$ ipython --no-banner

In [1]: import numpy as np

In [2]: np.set_printoptions(precision=2, suppress=True, linewidth=200, legacy="1.25")

In [3]: J = np.loadtxt("out10.csv", delimiter=",")

In [4]: J
Out[4]: 
array([[ 3.,  3.,  3.,  3.,  3.,  3.,  3.],
       [ 3.,  6.,  6.,  6.,  6.,  6.,  6.],
       [ 3.,  6.,  9.,  9.,  9.,  9.,  9.],
       [ 3.,  6.,  9., 12., 12., 12., 12.],
       [ 3.,  6.,  9., 12., 15., 15., 15.],
       [ 3.,  6.,  9., 12., 15., 18., 18.],
       [ 3.,  6.,  9., 12., 15., 18., 21.]])

In [5]: out = np.linalg.inv(J)

In [6]: np.round(np.linalg.slogdet(J)[0], 2)
Out[6]: 1.0

In [7]: np.allclose(out, J.T)
Out[7]: False

In [8]: out.round(2) + 0
Out[8]: 
array([[ 0.67, -0.33,  0.  ,  0.  ,  0.  ,  0.  ,  0.  ],
       [-0.33,  0.67, -0.33,  0.  ,  0.  ,  0.  ,  0.  ],
       [ 0.  , -0.33,  0.67, -0.33,  0.  ,  0.  ,  0.  ],
       [ 0.  ,  0.  , -0.33,  0.67, -0.33,  0.  ,  0.  ],
       [ 0.  ,  0.  ,  0.  , -0.33,  0.67, -0.33,  0.  ],
       [ 0.  ,  0.  ,  0.  ,  0.  , -0.33,  0.67, -0.33],
       [ 0.  ,  0.  ,  0.  ,  0.  ,  0.  , -0.33,  0.33]])

In [9]: (np.abs(out) > 1e-9).astype(int)
Out[9]: 
array([[1, 1, 0, 0, 0, 0, 0],
       [1, 1, 1, 0, 0, 0, 0],
       [0, 1, 1, 1, 0, 0, 0],
       [0, 0, 1, 1, 1, 0, 0],
       [0, 0, 0, 1, 1, 1, 0],
       [0, 0, 0, 0, 1, 1, 1],
       [0, 0, 0, 0, 0, 1, 1]])

In [10]: np.round(J @ out, 2) + 0
Out[10]: 
array([[1., 0., 0., 0., 0., 0., 0.],
       [0., 1., 0., 0., 0., 0., 0.],
       [0., 0., 1., 0., 0., 0., 0.],
       [0., 0., 0., 1., 0., 0., 0.],
       [0., 0., 0., 0., 1., 0., 0.],
       [0., 0., 0., 0., 0., 1., 0.],
       [0., 0., 0., 0., 0., 0., 1.]])

In [11]: L = np.linalg.cholesky(J)

In [12]: np.linalg.eigvalsh(J).min() > 0
Out[12]: True

In [13]: L
Out[13]: 
array([[1.73, 0.  , 0.  , 0.  , 0.  , 0.  , 0.  ],
       [1.73, 1.73, 0.  , 0.  , 0.  , 0.  , 0.  ],
       [1.73, 1.73, 1.73, 0.  , 0.  , 0.  , 0.  ],
       [1.73, 1.73, 1.73, 1.73, 0.  , 0.  , 0.  ],
       [1.73, 1.73, 1.73, 1.73, 1.73, 0.  , 0.  ],
       [1.73, 1.73, 1.73, 1.73, 1.73, 1.73, 0.  ],
       [1.73, 1.73, 1.73, 1.73, 1.73, 1.73, 1.73]])

In [14]: round(np.prod(np.diag(L)) ** 2, 2), round(np.linalg.det(J), 2)
Out[14]: (2187.0, 2187.0)

In [15]: A = np.loadtxt("test15.csv", delimiter=",")

In [16]: A
Out[16]: 
array([[  1.  ,  -1.03,  -5.36],
       [  1.  ,  -4.05,  -8.53],
       [  1.  ,  -6.2 , -12.15],
       [  1.  ,  -0.81,  -5.98],
       [  1.  ,  -0.36,  -5.71],
       [  1.  ,   1.13,  -6.29],
       [  1.  ,   0.77,  -5.3 ],
       [  1.  ,  -1.48,  -8.19],
       [  1.  ,   0.54,  -7.24],
       [  1.  ,   2.28,  -5.14],
       [  1.  ,   2.48,  -4.89],
       [  1.  ,  -1.27,  -5.75],
       [  1.  ,  -1.81,  -7.69],
       [  1.  ,   1.22,  -4.87],
       [  1.  ,  -2.15,  -7.02]])

In [17]: proj = A @ np.linalg.solve(A.T @ A, A.T)

In [18]: np.round(np.linalg.eigvalsh(proj), 2) + 0
Out[18]: array([0., 0., 0., 0., 0., 0., 0., 0., 0., 0., 0., 0., 1., 1., 1.])

In [19]: round(np.trace(proj), 2)
Out[19]: 3.0

In [20]: Uu, s, Vh = np.linalg.svd(A)

In [21]: np.argmax(s[:-1] / (s[1:] + 1e-6)) + 1
Out[21]: 2

In [22]: out = Uu[:, :2] @ np.diag(s[:2]) @ Vh[:2]

In [23]: np.linalg.matrix_rank(A, rtol=0.05)
Out[23]: 2

In [24]: round(np.linalg.norm(A - out) / np.linalg.norm(A), 2)
Out[24]: 0.02

In [25]: round(np.linalg.norm(A - out, 2), 2), round(s[2], 2)
Out[25]: (0.57, 0.57)

In [26]: T = np.stack([A, -1 * A, A[::-1]])

In [27]: np.linalg.matrix_rank(T.reshape(3, -1))
Out[27]: 2

In [28]: np.einsum("bij,cij->bc", T, T)
Out[28]: 
array([[ 818.54, -818.54,  718.74],
       [-818.54,  818.54, -718.74],
       [ 718.74, -718.74,  818.54]])

In [29]: np.linalg.matrix_rank(T)
Out[29]: array([3, 3, 3])

In [30]: T.shape
Out[30]: (3, 15, 3)

In [31]: np.linalg.norm(T, axis=(1, 2))
Out[31]: array([28.61, 28.61, 28.61])

In [32]: T.sum(axis=0)
Out[32]: 
array([[  1.  ,  -2.15,  -7.02],
       [  1.  ,   1.22,  -4.87],
       [  1.  ,  -1.81,  -7.69],
       [  1.  ,  -1.27,  -5.75],
       [  1.  ,   2.48,  -4.89],
       [  1.  ,   2.28,  -5.14],
       [  1.  ,   0.54,  -7.24],
       [  1.  ,  -1.48,  -8.19],
       [  1.  ,   0.77,  -5.3 ],
       [  1.  ,   1.13,  -6.29],
       [  1.  ,  -0.36,  -5.71],
       [  1.  ,  -0.81,  -5.98],
       [  1.  ,  -6.2 , -12.15],
       [  1.  ,  -4.05,  -8.53],
       [  1.  ,  -1.03,  -5.36]])

In [33]: rng = np.random.default_rng(865)

In [34]: idx = rng.permutation(3)

In [35]: out = A[:, idx] * rng.choice([-1, 1], 3)

In [36]: out
Out[36]: 
array([[ 5.36,  1.  ,  1.03],
       [ 8.53,  1.  ,  4.05],
       [12.15,  1.  ,  6.2 ],
       [ 5.98,  1.  ,  0.81],
       [ 5.71,  1.  ,  0.36],
       [ 6.29,  1.  , -1.13],
       [ 5.3 ,  1.  , -0.77],
       [ 8.19,  1.  ,  1.48],
       [ 7.24,  1.  , -0.54],
       [ 5.14,  1.  , -2.28],
       [ 4.89,  1.  , -2.48],
       [ 5.75,  1.  ,  1.27],
       [ 7.69,  1.  ,  1.81],
       [ 4.87,  1.  , -1.22],
       [ 7.02,  1.  ,  2.15]])

In [37]: Uu, _, Vh = np.linalg.svd(A.T @ out)

In [38]: np.round(Uu @ Vh, 2) + 0
Out[38]: 
array([[ 0.,  1.,  0.],
       [ 0.,  0., -1.],
       [-1.,  0.,  0.]])

In [39]: np.round(np.linalg.lstsq(A, out)[0], 2) + 0
Out[39]: 
array([[ 0.,  1.,  0.],
       [ 0.,  0., -1.],
       [-1.,  0.,  0.]])

In [40]: M = np.load("layer0.npy")

In [41]: M
Out[41]: 
array([[ 1, -2,  2, -2],
       [ 0,  2,  2,  1],
       [ 0,  0,  2,  1],
       [ 0,  0,  0,  1]])

In [42]: q, vecs = np.linalg.qr(M[:, :2])[0], np.linalg.qr(M[:, 2:])[0]

In [43]: s = np.linalg.svd(q.T @ vecs, compute_uv=False)

In [44]: s
Out[44]: array([0.95, 0.69])

In [45]: out = M / np.linalg.norm(M, axis=1, keepdims=True)

In [46]: gram = out @ out.T

In [47]: np.linalg.norm(out, axis=1)
Out[47]: array([1., 1., 1., 1.])

In [48]: arr = np.eye(6, dtype=int)[rng.permutation(6)]

In [49]: arr
Out[49]: 
array([[0, 0, 0, 0, 1, 0],
       [0, 0, 1, 0, 0, 0],
       [0, 0, 0, 0, 0, 1],
       [0, 1, 0, 0, 0, 0],
       [1, 0, 0, 0, 0, 0],
       [0, 0, 0, 1, 0, 0]])

In [50]: W1 = np.array([[0, 2, 4, 2, 3, -2], [-3, 5, -4, -2, -5, 4], [1, -2, 2, -5, -2, 2]])

In [51]: beta = np.array([5, -3, 5, -3, -1, 4])

In [52]: act = np.maximum(A @ W1 + beta, 0)

In [53]: (act > 0).astype(int)
Out[53]: 
array([[1, 1, 1, 1, 1, 0],
       [1, 0, 1, 1, 1, 0],
       [1, 0, 1, 1, 1, 0],
       [1, 1, 1, 1, 1, 0],
       [1, 1, 0, 1, 1, 0],
       [0, 1, 0, 1, 1, 0],
       [0, 1, 0, 1, 1, 0],
       [1, 1, 0, 1, 1, 0],
       [0, 1, 0, 1, 1, 0],
       [0, 1, 0, 1, 1, 1],
       [0, 1, 0, 1, 0, 1],
       [1, 1, 1, 1, 1, 0],
       [1, 1, 1, 1, 1, 0],
       [0, 1, 0, 1, 1, 0],
       [1, 1, 1, 1, 1, 0]])

In [54]: (act > 0).mean(axis=0)
Out[54]: array([0.6 , 0.87, 0.47, 1.  , 0.93, 0.13])

In [55]: np.linalg.matrix_rank(act)
Out[55]: 6

In [56]: Z = np.array([[-4, 2, -5],
    ...:     [2, 0, -4],
    ...:     [0, 1, 2],
    ...:     [2, 0, -5],
    ...:     [-2, -1, -2],
    ...:     [5, 1, -2]])

In [57]: (act @ Z).round(6).argmax(axis=1)
Out[57]: array([0, 0, 0, 0, 0, 0, 0, 0, 0, 0, 0, 0, 0, 0, 0])

In [58]: W1 @ Z
Out[58]: 
array([[ -8,  -1, -12],
       [ 48,  -1,  -1],
       [ -4,   8,  32]])
